$ ipython --no-banner

In [1]: import numpy as np

In [2]: np.set_printoptions(suppress=True, linewidth=100)

In [3]: def rd(a):
   ...:     return np.round(a, 3) + 0
   ...: 

In [4]: E = np.loadtxt("layer5.csv", delimiter=",")

In [5]: print(rd(E))
[[ 0.216  0.058 -0.057  0.141  0.182  0.094  0.186 -0.061 -0.232  0.091]
 [ 0.058  0.472  0.141  0.041 -0.179  0.002 -0.083 -0.318 -0.26  -0.129]
 [-0.057  0.141  0.677  0.005 -0.136  0.327  0.108 -0.091  0.219  0.046]
 [ 0.141  0.041  0.005  0.393 -0.091 -0.2    0.372 -0.094 -0.002  0.146]
 [ 0.182 -0.179 -0.136 -0.091  0.76   0.181  0.064 -0.208  0.065 -0.075]
 [ 0.094  0.002  0.327 -0.2    0.181  0.562 -0.023  0.14  -0.168  0.096]
 [ 0.186 -0.083  0.108  0.372  0.064 -0.023  0.456 -0.017  0.049  0.222]
 [-0.061 -0.318 -0.091 -0.094 -0.208  0.14  -0.017  0.565 -0.087  0.23 ]
 [-0.232 -0.26   0.219 -0.002  0.065 -0.168  0.049 -0.087  0.678 -0.079]
 [ 0.091 -0.129  0.046  0.146 -0.075  0.096  0.222  0.23  -0.079  0.22 ]]

In [6]: print(np.linalg.lstsq(E[:-1].T, E[-1])[2])
5

In [7]: print(rd(np.trace(np.linalg.pinv(E) @ E)))
5.0

In [8]: print(np.unique(E.round(6), axis=0).shape)
(10, 10)

In [9]: print(np.allclose(E[:-1].T @ np.linalg.lstsq(E[:-1].T, E[-1])[0], E[-1]))
True

In [10]: print(np.abs(np.diag(np.linalg.qr(E)[1])) > 1e-9)
[ True  True  True  True  True False False False False False]

In [11]: print(rd(E @ np.linalg.pinv(E) @ E))
[[ 0.216  0.058 -0.057  0.141  0.182  0.094  0.186 -0.061 -0.232  0.091]
 [ 0.058  0.472  0.141  0.041 -0.179  0.002 -0.083 -0.318 -0.26  -0.129]
 [-0.057  0.141  0.677  0.005 -0.136  0.327  0.108 -0.091  0.219  0.046]
 [ 0.141  0.041  0.005  0.393 -0.091 -0.2    0.372 -0.094 -0.002  0.146]
 [ 0.182 -0.179 -0.136 -0.091  0.76   0.181  0.064 -0.208  0.065 -0.075]
 [ 0.094  0.002  0.327 -0.2    0.181  0.562 -0.023  0.14  -0.168  0.096]
 [ 0.186 -0.083  0.108  0.372  0.064 -0.023  0.456 -0.017  0.049  0.222]
 [-0.061 -0.318 -0.091 -0.094 -0.208  0.14  -0.017  0.565 -0.087  0.23 ]
 [-0.232 -0.26   0.219 -0.002  0.065 -0.168  0.049 -0.087  0.678 -0.079]
 [ 0.091 -0.129  0.046  0.146 -0.075  0.096  0.222  0.23  -0.079  0.22 ]]
